$ ipython --no-banner

In [1]: import numpy as np

In [2]: import numpy.linalg as la

In [3]: np.set_printoptions(precision=2, suppress=True, linewidth=160)

In [4]: m1 = np.load("data.npy")

In [5]: m1
Out[5]: 
array([[ 0,  1,  0,  3,  0,  2,  3,  1,  2],
       [ 0, 26,  0,  3,  3,  0,  1,  1,  2],
       [ 0,  1, 13,  3,  1,  1,  2,  2,  3],
       [ 1,  0,  3, 18,  0,  3,  1,  0,  3],
       [ 2,  2,  3,  3,  0,  1,  1,  2,  3],
       [ 2,  2,  2,  2,  3, 16,  0,  2,  0],
       [ 1,  2,  1,  3,  0,  1, 22,  1,  3],
       [ 1,  2,  2,  1,  0,  0,  3, 28,  3],
       [ 2,  0,  2,  2,  0,  2,  2,  2, 18]])

In [6]: np.allclose(m1, m1.T)
Out[6]: False

In [7]: print(round(float(np.abs(la.eigvals(m1)).max()), 2))
32.38

In [8]: np.trace(m1)
Out[8]: np.int64(141)

In [9]: (m1 - m1.T) / 2
Out[9]: 
array([[ 0. ,  0.5,  0. ,  1. , -1. ,  0. ,  1. ,  0. ,  0. ],
       [-0.5,  0. , -0.5,  1.5,  0.5, -1. , -0.5, -0.5,  1. ],
       [ 0. ,  0.5,  0. ,  0. , -1. , -0.5,  0.5,  0. ,  0.5],
       [-1. , -1.5,  0. ,  0. , -1.5,  0.5, -1. , -0.5,  0.5],
       [ 1. , -0.5,  1. ,  1.5,  0. , -1. ,  0.5,  1. ,  1.5],
       [ 0. ,  1. ,  0.5, -0.5,  1. ,  0. , -0.5,  1. , -1. ],
       [-1. ,  0.5, -0.5,  1. , -0.5,  0.5,  0. , -1. ,  0.5],
       [ 0. ,  0.5,  0. ,  0.5, -1. , -1. ,  1. ,  0. ,  0.5],
       [ 0. , -1. , -0.5, -0.5, -1.5,  1. , -0.5, -0.5,  0. ]])

In [10]: print(la.matrix_power(m1, 4))
[[ 12488  47427  30285  60651   8775  34099  62228  55218  57495]
 [ 27061 496584  62356 191319  59820  51832 110189 125620 164962]
 [ 22182  74691  79552 108806  14658  53586 100953 124896 116831]
 [ 26526  40882  82734 172605  15655  91454  77821  63791 117606]
 [ 15434  69292  43637  74912  11561  37067  63524  89687  79203]
 [ 24850 118953  66514 106224  27823  99774  62266 135836  81007]
 [ 35803 142781  77778 169008  20898  78282 300376 119155 170669]
 [ 50559 202624 128667 159783  22514  56923 255371 689113 247106]
 [ 32264  54206  76124 112672  13612  75640 119932 147156 183652]]

In [11]: print(m1 @ m1)
[[ 15  38  22  75   9  48  77  40  59]
 [ 15 686  25 149  78  17  61  65 112]
 [ 17  51 195 115  19  47  87  95 119]
 [ 31  12 106 351  12 114  55  20 122]
 [ 14  65  61  88  12  39  51  75  89]
 [ 42  98  77  97  56 271  23 102  35]
 [ 34 102  54 141  10  56 503  63 141]
 [ 38 117  94  76   8  16 166 800 162]
 [ 46  16  78  96   8  82  98 104 352]]

In [12]: print((m1 + m1.T) / 2)
[[ 0.   0.5  0.   2.   1.   2.   2.   1.   2. ]
 [ 0.5 26.   0.5  1.5  2.5  1.   1.5  1.5  1. ]
 [ 0.   0.5 13.   3.   2.   1.5  1.5  2.   2.5]
 [ 2.   1.5  3.  18.   1.5  2.5  2.   0.5  2.5]
 [ 1.   2.5  2.   1.5  0.   2.   0.5  1.   1.5]
 [ 2.   1.   1.5  2.5  2.  16.   0.5  1.   1. ]
 [ 2.   1.5  1.5  2.   0.5  0.5 22.   2.   2.5]
 [ 1.   1.5  2.   0.5  1.   1.   2.  28.   2.5]
 [ 2.   1.   2.5  2.5  1.5  1.   2.5  2.5 18. ]]
